% ipython --no-banner

In [1]: import numpy as np

In [2]: np.set_printoptions(precision=1, suppress=True, linewidth=120, floatmode="fixed")

In [3]: f = np.array([-2, 3, -1, 3])

In [4]: v = np.array([2, -5, -1, 2])

In [5]: m1 = f[:, None] + v[None, :]

In [6]: m1
Out[6]: 
array([[ 0, -7, -3,  0],
       [ 5, -2,  2,  5],
       [ 1, -6, -2,  1],
       [ 5, -2,  2,  5]])

In [7]: np.round(np.linalg.svd(m1, compute_uv=False), 1) + 0
Out[7]: array([11.6,  9.0,  0.0,  0.0])

In [8]: m1.sum(axis=0)
Out[8]: array([ 11, -17,  -1,  11])

In [9]: np.diff(m1, axis=0)
Out[9]: 
array([[ 5,  5,  5,  5],
       [-4, -4, -4, -4],
       [ 4,  4,  4,  4]])

In [10]: np.abs(m1).max()
Out[10]: np.int64(7)

In [11]: np.count_nonzero(m1)
Out[11]: np.int64(14)

In [12]: m1.sum(axis=1)
Out[12]: array([-10,  10,  -6,  10])

In [13]: print(np.round(np.linalg.norm(m1), 1))
14.7

In [14]: E = np.load("case19.npy")

In [15]: E
Out[15]: 
array([[1, 1, 0],
       [0, 1, 1],
       [1, 0, 1]])

In [16]: round(float(np.linalg.det(E[::-1])), 1)
Out[16]: -2.0

In [17]: np.einsum("ii->", E)
Out[17]: np.int64(3)

In [18]: np.poly(E)
Out[18]: array([ 1.0, -3.0,  3.0, -2.0])

In [19]: np.linalg.eigvals(E)
Out[19]: array([0.5+0.9j, 0.5-0.9j, 2.0+0.0j])

In [20]: f = np.array([0, 3, 5, 1])

In [21]: A = f[np.abs(np.subtract.outer(np.arange(4), np.arange(4)))]

In [22]: print(A)
[[0 3 5 1]
 [3 0 3 5]
 [5 3 0 3]
 [1 5 3 0]]

In [23]: np.linalg.cond(A) > 100
Out[23]: np.False_

In [24]: round(np.log10(np.linalg.cond(A)))
Out[24]: 2

In [25]: round(float(np.linalg.norm(A, 2) / np.linalg.norm(A)), 1)
Out[25]: 0.8

In [26]: Uu, s, vt = np.linalg.svd(A, full_matrices=False)

In [27]: Uu.shape, s.shape, vt.shape
Out[27]: ((4, 4), (4,), (4, 4))

In [28]: print(np.round(Uu.T @ A @ vt.T, 1) + 0)
[[10.1  0.0  0.0  0.0]
 [ 0.0  6.1  0.0  0.0]
 [ 0.0  0.0  4.2  0.0]
 [ 0.0  0.0  0.0  0.2]]

In [29]: round(float(np.sqrt((s ** 2).sum())), 1), round(np.linalg.norm(A), 1)
Out[29]: (12.5, np.float64(12.5))

In [30]: np.round(Uu.T @ Uu, 1) + 0
Out[30]: 
array([[1.0, 0.0, 0.0, 0.0],
       [0.0, 1.0, 0.0, 0.0],
       [0.0, 0.0, 1.0, 0.0],
       [0.0, 0.0, 0.0, 1.0]])

In [31]: np.abs(Uu[:, 0]).round(6).argmax()
Out[31]: np.int64(1)
